$ python -q
>>> import numpy as np
>>> np.set_printoptions(precision=3, suppress=True, linewidth=140, sign=" ")
>>> A2 = np.array([[-2, -2], [-2, 3], [0, -1], [2, -1]])
>>> Z = np.array([[-1, 1, 3, -1], [2, -3, 0, 5]])
>>> m1 = A2 @ Z
>>> m1
array([[ -2,   4,  -6,  -8],
       [  8, -11,  -6,  17],
       [ -2,   3,   0,  -5],
       [ -4,   5,   6,  -7]])
>>> np.abs(np.diag(np.linalg.qr(m1)[1])) > 1e-9
array([ True,  True, False, False])
>>> np.allclose(m1[:-1].T @ np.linalg.lstsq(m1[:-1].T, m1[-1])[0], m1[-1])
True
>>> np.unique(m1.round(6), axis=0).shape
(4, 4)
>>> np.linalg.lstsq(m1[:-1].T, m1[-1])[2]
np.int32(2)
>>> np.round(m1 @ np.linalg.pinv(m1) @ m1, 3) + 0
array([[ -2.,   4.,  -6.,  -8.],
       [  8., -11.,  -6.,  17.],
       [ -2.,   3.,   0.,  -5.],
       [ -4.,   5.,   6.,  -7.]])
>>> theta = np.radians(30)
>>> Rm = np.eye(4)
>>> Rm[2, 2] = Rm[1, 1] = np.cos(theta)
>>> Rm[2, 1], Rm[1, 2] = -np.sin(theta), np.sin(theta)
>>> Rm
array([[ 1.   ,  0.   ,  0.   ,  0.   ],
       [ 0.   ,  0.866,  0.5  ,  0.   ],
       [ 0.   , -0.5  ,  0.866,  0.   ],
       [ 0.   ,  0.   ,  0.   ,  1.   ]])
>>> A2 = m1 @ Rm.T
>>> A2
array([[ -2.   ,   0.464,  -7.196,  -8.   ],
       [  8.   , -12.526,   0.304,  17.   ],
       [ -2.   ,   2.598,  -1.5  ,  -5.   ],
       [ -4.   ,   7.33 ,   2.696,  -7.   ]])
>>> round(float(np.linalg.det(Rm)), 3), round(np.trace(Rm), 3)
(1.0, np.float64(3.732))
>>> np.allclose(np.linalg.norm(m1, axis=1), np.linalg.norm(A2, axis=1))
True
>>> np.allclose(m1 @ m1.T, A2 @ A2.T)
True
>>> A = np.array([[0, 12, 4], [0, -3, -1], [0, 15, 5]])
>>> f = np.array([-2, 0, 1])
>>> np.polyval(f, A[1])
array([  1, -17,  -1])
>>> np.correlate(A[1], A[2], "full")
array([  0, -15, -50, -15,   0])
>>> np.convolve(A[1], f)
array([ 0,  6,  2, -3, -1])
>>> np.array([np.convolve(row, f, "same") for row in A])
array([[-24,  -8,  12],
       [  6,   2,  -3],
       [-30, -10,  15]])
>>> U, sigma, Vt = np.linalg.svd(A)
>>> np.argmax(sigma[:-1] / (sigma[1:] + 1e-6)) + 1
np.int64(1)
>>> sigma.round(3) + 0
array([ 20.494,   0.   ,   0.   ])
>>> A2 = U[:, :1] @ np.diag(sigma[:1]) @ Vt[:1]
>>> np.linalg.matrix_rank(A, rtol=0.05)
np.int64(1)
>>> [round(float(x), 3) for x in np.linalg.svd(A, compute_uv=False)[:3]]
[20.494, 0.0, 0.0]
>>> U, sigma, Vt = np.linalg.svd(A)
>>> evecs = Vt[:(sigma > 1e-8).sum()]
>>> rng = np.random.default_rng(7267)
>>> x = A[0] + 2 * A[2] + rng.integers(2) * np.eye(3)[0]
>>> x
array([  1.,  42.,  14.])
>>> evecs.T @ evecs
array([[ 0. ,  0. ,  0. ],
       [ 0. ,  0.9,  0.3],
       [ 0. ,  0.3,  0.1]])
>>> np.linalg.matrix_rank(np.vstack([A, x]))
np.int64(2)
>>> K = np.loadtxt("case3.csv", delimiter=",")
>>> K
array([[-0.692,  0.452, -0.51 ,  0.238],
       [-0.462, -0.727,  0.201,  0.468],
       [-0.308, -0.407, -0.315, -0.8  ],
       [ 0.462, -0.32 , -0.775,  0.29 ]])
>>> np.linalg.norm(K, axis=0)
array([ 1.,  1.,  1.,  1.])
>>> np.linalg.svd(K, compute_uv=False)
array([ 1.,  1.,  1.,  1.])
>>> np.round(K[:, 3] @ K[:, 2], 3)
np.float64(-0.0)
>>> A2 = K / np.linalg.norm(K, axis=1, keepdims=True)
>>> cov = A2 @ A2.T
>>> round(np.degrees(np.arccos(np.clip(cov[3, 0], -1, 1))), 3)
np.float64(90.0)
>>> (cov - 2 * np.eye(4)).round(6).argmax(axis=1)
array([ 1,  0,  0,  0])
>>> cov.round(3) + 0
array([[ 1.,  0.,  0.,  0.],
       [ 0.,  1.,  0.,  0.],
       [ 0.,  0.,  1.,  0.],
       [ 0.,  0.,  0.,  1.]])
>>> np.linalg.norm(A2, axis=1)
array([ 1.,  1.,  1.,  1.])
>>> np.argwhere(np.triu(np.abs(cov) > 0.95, 1))
array([], shape=(0, 2), dtype=int64)
>>> F = np.load("run0.npy")
>>> F
array([[ 0.05 ,  0.214,  0.04 ],
       [ 0.214,  0.952, -0.009],
       [ 0.04 , -0.009,  0.998]])
>>> evals, evecs = np.linalg.eigh(F)
>>> x = np.array([6, -9, -6])
>>> np.linalg.eigvalsh(F[1:, 1:])
array([ 0.95,  1.  ])
>>> round(float(x @ F @ x / (x @ x)), 3), round(float(evals[0]), 3), evals[-1]
(0.574, -0.0, np.float64(1.0))
>>> evecs * np.maximum(evals, 0) @ evecs.T
array([[ 0.05 ,  0.214,  0.04 ],
       [ 0.214,  0.952, -0.009],
       [ 0.04 , -0.009,  0.998]])
>>> U, sigma, Vt = np.linalg.svd(F)
>>> np.argmax(sigma[:-1] / (sigma[1:] + 1e-6)) + 1
np.int64(2)
>>> A2 = U[:, :2] @ np.diag(sigma[:2]) @ Vt[:2]
>>> np.round(np.linalg.norm(F - A2, 2), 3), round(sigma[2], 3)
(np.float64(0.0), np.float64(0.0))
>>> round(float(np.linalg.norm(F - A2) / np.linalg.norm(F)), 3)
0.0
>>> round(float(np.abs(F - A2).max()), 3)
0.0
>>> r = np.linalg.matrix_rank(F)
>>> r
np.int64(2)
>>> null = np.linalg.svd(F)[2][r:].T
>>> null @ null.T
array([[ 0.95 , -0.214, -0.04 ],
       [-0.214,  0.048,  0.009],
       [-0.04 ,  0.009,  0.002]])
>>> [int(np.linalg.matrix_rank(np.delete(F, i, axis=0))) for i in range(3)]
[2, 2, 2]
>>> null.shape
(3, 1)
>>> np.linalg.matrix_rank(F.T @ F), np.linalg.matrix_rank(F @ F.T)
(np.int64(2), np.int64(2))
>>> [int(np.linalg.matrix_rank(F[:, :j + 1])) for j in range(3)]
[1, 2, 2]
>>> np.round(F @ null, 3) + 0
array([[ 0.],
       [ 0.],
       [ 0.]])
>>> [int(np.linalg.matrix_rank(F[:i])) for i in range(1, len(F) + 1)]
[1, 2, 2]
>>> np.allclose(F @ null, 0)
True
>>> data = np.loadtxt("layer12.csv", delimiter=",")
>>> data
array([[ 0.,  3.,  0.],
       [ 0.,  0.,  1.],
       [ 0.,  0.,  0.]])
>>> proj = np.triu(np.array([[5, 1, 4], [5, 2, 5], [1, 2, 3]]), 1) + np.eye(3)
>>> A2 = proj @ data @ np.linalg.inv(proj)
>>> np.poly(A2)
array([ 1.,  0.,  0.,  0.])
>>> proj @ data - data @ proj
array([[  0.,   0., -14.],
       [  0.,   0.,   0.],
       [  0.,   0.,   0.]])
>>> np.trace(A2), np.trace(data)
(np.float64(0.0), np.float64(0.0))
